In [1]: import numpy as np

In [2]: import numpy.linalg as la

In [3]: np.set_printoptions(precision=2, suppress=True, linewidth=100, legacy="1.25")

In [4]: def rd(a):
   ...:     return np.round(a, 2) + 0
   ...: 

In [5]: X = np.loadtxt("arr.csv", delimiter=",")

In [6]: rd(X)
Out[6]: 
array([[-0.64,  0.5 , -2.28,  3.19],
       [-2.34, -3.24, -0.13, -0.05],
       [-1.91,  1.5 , -2.26, -2.23],
       [ 2.55, -1.73, -2.38, -0.93]])

In [7]: np.allclose(X @ X.T, X.T @ X)
Out[7]: True

In [8]: rd(la.det(X))
Out[8]: -256.0

In [9]: rd(np.abs(la.eigvals(X)).max())
Out[9]: 4.0

In [10]: rd(np.trace(X))
Out[10]: -7.07

In [11]: np.allclose(X, X.T)
Out[11]: False

In [12]: f = np.array([-7, -4, 5, -2])

In [13]: Y = X + np.outer(f, np.eye(4)[3])

In [14]: rd(Y)
Out[14]: 
array([[-0.64,  0.5 , -2.28, -3.81],
       [-2.34, -3.24, -0.13, -4.05],
       [-1.91,  1.5 , -2.26,  2.77],
       [ 2.55, -1.73, -2.38, -2.93]])

In [15]: rd(la.det(Y) / la.det(X)), rd(1 + la.solve(X, f)[3])
Out[15]: (-0.96, -0.96)

In [16]: Y = la.inv(X)

In [17]: rd(la.det(X) * la.det(Y))
Out[17]: 1.0

In [18]: rd(la.slogdet(X)[0])
Out[18]: -1.0

In [19]: np.allclose(Y, X.T)
Out[19]: False

In [20]: rd(la.cond(X))
Out[20]: 1.0

In [21]: rd(X @ Y)
Out[21]: 
array([[1., 0., 0., 0.],
       [0., 1., 0., 0.],
       [0., 0., 1., 0.],
       [0., 0., 0., 1.]])

In [22]: O, V = la.qr(X[:, :1])[0], la.qr(X[:, 1:])[0]

In [23]: sig = la.svd(O.T @ V, compute_uv=False)

In [24]: rd(np.degrees(np.arccos(sig.clip(0, 1))))
Out[24]: array([90.])

In [25]: (sig > 0.9).sum()
Out[25]: 0

In [26]: rd(sig)
Out[26]: array([0.])

In [27]: rd(la.norm(O @ O.T - V @ V.T, 2))
Out[27]: 1.0

In [28]: J = np.load("run10.npy")

In [29]: J
Out[29]: 
array([[0, 0, 0, 0],
       [0, 2, 0, 0],
       [0, 0, 2, 0],
       [0, 0, 0, 2]])

In [30]: rank = la.matrix_rank(J)

In [31]: rank
Out[31]: 3

In [32]: ns = la.svd(J)[2][rank:].T

In [33]: ns[:, 0] / ns[np.abs(ns[:, 0]).round(6).argmax(), 0]
Out[33]: array([1., 0., 0., 0.])

In [34]: [int(la.matrix_rank(J[:i])) for i in range(1, len(J) + 1)]
Out[34]: [0, 1, 2, 3]

In [35]: m1 = np.load("test4.npy")

In [36]: m1
Out[36]: 
array([[ 12.44,   5.88,  -9.25],
       [-10.4 , -20.38, -25.23],
       [ 11.44,   6.56,  -7.94],
       [ 27.01,  -2.96,  -1.48],
       [ -9.62, -21.54, -25.72],
       [ 14.37,   3.94,  -6.64],
       [ -8.68, -21.66, -26.27],
       [  9.75,   6.11,  -7.09],
       [ 25.55,  -2.82,  -0.15],
       [ 25.25,  -1.21,  -1.41],
       [ 13.  ,   4.12,  -9.94],
       [ -8.35, -20.73, -24.47]])

In [37]: Y = np.c_[m1[:, :2] @ np.array([[3, 4], [4, 0]]), np.array([2, 1, 0, 0, 1, 3, 3, 2, 3, 0, 3, 1])]

In [38]: rd(Y)
Out[38]: 
array([[  60.84,   49.76,    2.  ],
       [-112.72,  -41.6 ,    1.  ],
       [  60.56,   45.76,    0.  ],
       [  69.19,  108.04,    0.  ],
       [-115.02,  -38.48,    1.  ],
       [  58.87,   57.48,    3.  ],
       [-112.68,  -34.72,    3.  ],
       [  53.69,   39.  ,    2.  ],
       [  65.37,  102.2 ,    3.  ],
       [  70.91,  101.  ,    0.  ],
       [  55.48,   52.  ,    3.  ],
       [-107.97,  -33.4 ,    1.  ]])

In [39]: rd(la.lstsq(m1, Y[:, 0])[0])
Out[39]: array([3., 4., 0.])

In [40]: Ac = Y - Y.mean(axis=1)
Traceback (most recent call last):
  Cell In[40], line 1
    Ac = Y - Y.mean(axis=1)
ValueError: operands could not be broadcast together with shapes (12,3) (12,) 


In [41]: Ac = Y - Y.mean(axis=0)

In [42]: Uu, sig, vt = la.svd(Ac, full_matrices=False)

In [43]: np.abs(vt[0]).argmax()
Out[43]: 0

In [44]: (np.sign(Uu[:, 0]) == np.sign(Uu[0, 0])).astype(int)
Out[44]: array([1, 0, 1, 1, 0, 1, 0, 1, 1, 1, 1, 0])

In [45]: rd(sig)
Out[45]: array([337.42,  57.29,   4.01])

In [46]: rng = np.random.default_rng(91959)

In [47]: z = rng.permutation(3)

In [48]: Y = m1[:, z] * rng.choice([-1, 1], 3)

In [49]: Y
Out[49]: 
array([[  9.25,  -5.88,  12.44],
       [ 25.23,  20.38, -10.4 ],
       [  7.94,  -6.56,  11.44],
       [  1.48,   2.96,  27.01],
       [ 25.72,  21.54,  -9.62],
       [  6.64,  -3.94,  14.37],
       [ 26.27,  21.66,  -8.68],
       [  7.09,  -6.11,   9.75],
       [  0.15,   2.82,  25.55],
       [  1.41,   1.21,  25.25],
       [  9.94,  -4.12,  13.  ],
       [ 24.47,  20.73,  -8.35]])

In [50]: Uu, _, vt = la.svd(m1.T @ Y)

In [51]: rd(Uu @ vt)
Out[51]: 
array([[ 0.,  0.,  1.],
       [ 0., -1.,  0.],
       [-1.,  0.,  0.]])

In [52]: z
Out[52]: array([2, 1, 0])

In [53]: Ac = (m1 - m1.mean(axis=0)) / m1.std(axis=0)

In [54]: np.argwhere(np.abs(Ac) > 2)
Out[54]: array([], shape=(0, 2), dtype=int64)

In [55]: b = la.lstsq(np.delete(Ac, 2, axis=1), Ac[:, 2])[0]

In [56]: np.abs(b).argmax()
Out[56]: 0

In [57]: Y = np.array([[2, 1, 1], [2, 3, 2], [2, 2, 1]])

In [58]: W2 = np.array([[1]])

In [59]: E = np.block([[Y, np.array([[2], [3], [3]])], [np.zeros((1, 3)), W2]])

In [60]: E
Out[60]: 
array([[2., 1., 1., 2.],
       [2., 3., 2., 3.],
       [2., 2., 1., 3.],
       [0., 0., 0., 1.]])

In [61]: z = rng.permutation(4)

In [62]: z
Out[62]: array([2, 0, 3, 1])

In [63]: Y = X[z][:, z]

In [64]: np.allclose(Y, X)
Out[64]: False

In [65]: rd(Y)
Out[65]: 
array([[-2.26, -1.91, -2.23,  1.5 ],
       [-2.28, -0.64,  3.19,  0.5 ],
       [-2.38,  2.55, -0.93, -1.73],
       [-0.13, -2.34, -0.05, -3.24]])

In [66]: rd(np.diag(Y))
Out[66]: array([-2.26, -0.64, -0.93, -3.24])

In [67]: rd(la.det(Y)), rd(la.det(X[z]))
Out[67]: (-256.0, 256.0)

In [68]: rd(np.sort(np.abs(la.eigvals(Y))))
Out[68]: array([4., 4., 4., 4.])

In [69]: x = np.array([0, -3, 2, 0])

In [70]: rd(np.einsum("ij,j->i", Y, x))
Out[70]: array([ 1.26,  8.28, -9.49,  6.91])

In [71]: np.sign((Y @ x).round(6))
Out[71]: array([ 1.,  1., -1.,  1.])

In [72]: data = np.load("w.npy")

In [73]: rd(data)
Out[73]: 
array([[-0.72, -0.25, -0.58],
       [ 0.36, -0.93, -0.01],
       [ 0.5 ,  0.25, -0.37],
       [ 0.32,  0.08, -0.73]])

In [74]: x = np.array([1, -3, 0])

In [75]: target = data @ x

In [76]: rd(la.lstsq(data, target)[0])
Out[76]: array([ 1., -3.,  0.])

In [77]: rd(la.solve(data.T @ data, data.T @ target))
Out[77]: array([ 1., -3.,  0.])

In [78]: rd(la.pinv(data) @ data)
Out[78]: 
array([[1., 0., 0.],
       [0., 1., 0.],
       [0., 0., 1.]])

In [79]: try:
    ...:     la.solve(data, target)
    ...: except la.LinAlgError as e:
    ...:     print("failed:", e)
    ...: 
failed: Last 2 dimensions of the array must be square

In [80]: target = target + 0.02 * rng.normal(size=4)

In [81]: rd(target)
Out[81]: array([ 0.05,  3.14, -0.29,  0.06])

In [82]: b, *_ = la.lstsq(data, target)

In [83]: rd(data.T @ (target - data @ b))
Out[83]: array([0., 0., 0.])

In [84]: rd(b)
Out[84]: array([ 0.98, -3.  ,  0.01])

In [85]: [round(float(la.norm(la.solve(data.T @ data + lam * np.eye(3), data.T @ target))), 2) for lam in (0, 1, 10, 100)]
Out[85]: [3.16, 1.58, 0.29, 0.03]

In [86]: x = np.array([0, 1, 2])

In [87]: a = np.maximum(data @ x, 0)

In [88]: a
Out[88]: array([0., 0., 0., 0.])

In [89]: np.flatnonzero(a > 1e-9)
Out[89]: array([], dtype=int64)

In [90]: data.T @ a
Out[90]: array([0., 0., 0.])

In [91]: np.maximum(data @ (3 * x), 0)
Out[91]: array([0., 0., 0., 0.])
